$ ipython --no-banner

In [1]: import numpy as np

In [2]: import numpy.linalg as la

In [3]: np.set_printoptions(precision=3, suppress=True, linewidth=140)

In [4]: W0 = np.array([[-1, 2, 2, 2], [-1, 2, 2, 2], [-3, 0, 0, 0]])

In [5]: gram = W0.T @ W0

In [6]: print(np.round(la.svd(W0, compute_uv=False) ** 2, 3) + 0)
[27.  8.  0.]

In [7]: print(la.matrix_rank(gram))
2

In [8]: print(np.allclose(gram, gram.T))
True

In [9]: print(np.diag(gram))
[11  8  8  8]

In [10]: print((W0 @ W0.T).shape)
(3, 3)

In [11]: print(gram)
[[11 -4 -4 -4]
 [-4  8  8  8]
 [-4  8  8  8]
 [-4  8  8  8]]

In [12]: K = np.load("data.npy")

In [13]: print(K)
[[-1 -2  0]
 [ 3 -2  0]
 [ 1 -2 -1]
 [ 8 -8  0]]

In [14]: # row 3 is much longer than the rest

In [15]: r0 = np.array([3, -2, -2])

In [16]: print(np.array([np.convolve(row, r0, "same") for row in K]))
[[ -4   6   4]
 [-12  -2   4]
 [ -8  -1   6]
 [-40   0  16]]

In [17]: print(np.convolve(K[1], r0))
[  9 -12  -2   4   0]

In [18]: A = np.loadtxt("test2.csv", delimiter=",")

In [19]: print(A)
[[ 0.357 -0.643 -0.643 -0.214]
 [-0.643  0.357 -0.643 -0.214]
 [-0.643 -0.643  0.357 -0.214]
 [-0.214 -0.214 -0.214  0.929]]

In [20]: Uu, sigma, Vt = la.svd(A, full_matrices=False)

In [21]: print(round(np.sqrt((sigma ** 2).sum()), 3), round(la.norm(A), 3))
2.0 2.0

In [22]: print(Uu.shape, sigma.shape, Vt.shape)
(4, 4) (4,) (4, 4)

In [23]: print(sigma)
[1. 1. 1. 1.]

In [24]: print(np.cumsum(sigma ** 2) / np.sum(sigma ** 2))
[0.25 0.5  0.75 1.  ]

In [25]: print(np.allclose(Uu * sigma @ Vt, A))
True

In [26]: print((sigma > 1e-8).sum())
4

In [27]: print(np.round(Uu.T @ A @ Vt.T, 3) + 0)
[[1. 0. 0. 0.]
 [0. 1. 0. 0.]
 [0. 0. 1. 0.]
 [0. 0. 0. 1.]]

In [28]: M = np.load("w.npy")

In [29]: print(M)
[[ 0  1 -5]
 [-1  0  0]
 [ 5  0  0]]

In [30]: # skew, so no eigenvalue has a real part

In [31]: t = np.radians(72)

In [32]: r_ = np.eye(3)

In [33]: r_[1, 1] = r_[0, 0] = np.cos(t)

In [34]: r_[1, 0], r_[0, 1] = -np.sin(t), np.sin(t)

In [35]: print(r_)
[[ 0.309  0.951  0.   ]
 [-0.951  0.309  0.   ]
 [ 0.     0.     1.   ]]

In [36]: out = M @ r_.T

In [37]: print(np.allclose(la.norm(M, axis=1), la.norm(out, axis=1)))
True

In [38]: Uu, sigma, Vt = la.svd(M)

In [39]: V = Vt[:(sigma > 1e-8).sum()]

In [40]: rng = np.random.default_rng(526)

In [41]: x0 = M[0] + 3 * M[1] + rng.integers(2) * np.eye(3)[1]

In [42]: print(x0)
[-3.  2. -5.]

In [43]: print(np.diag(V.T @ V))
[1.    0.038 0.962]
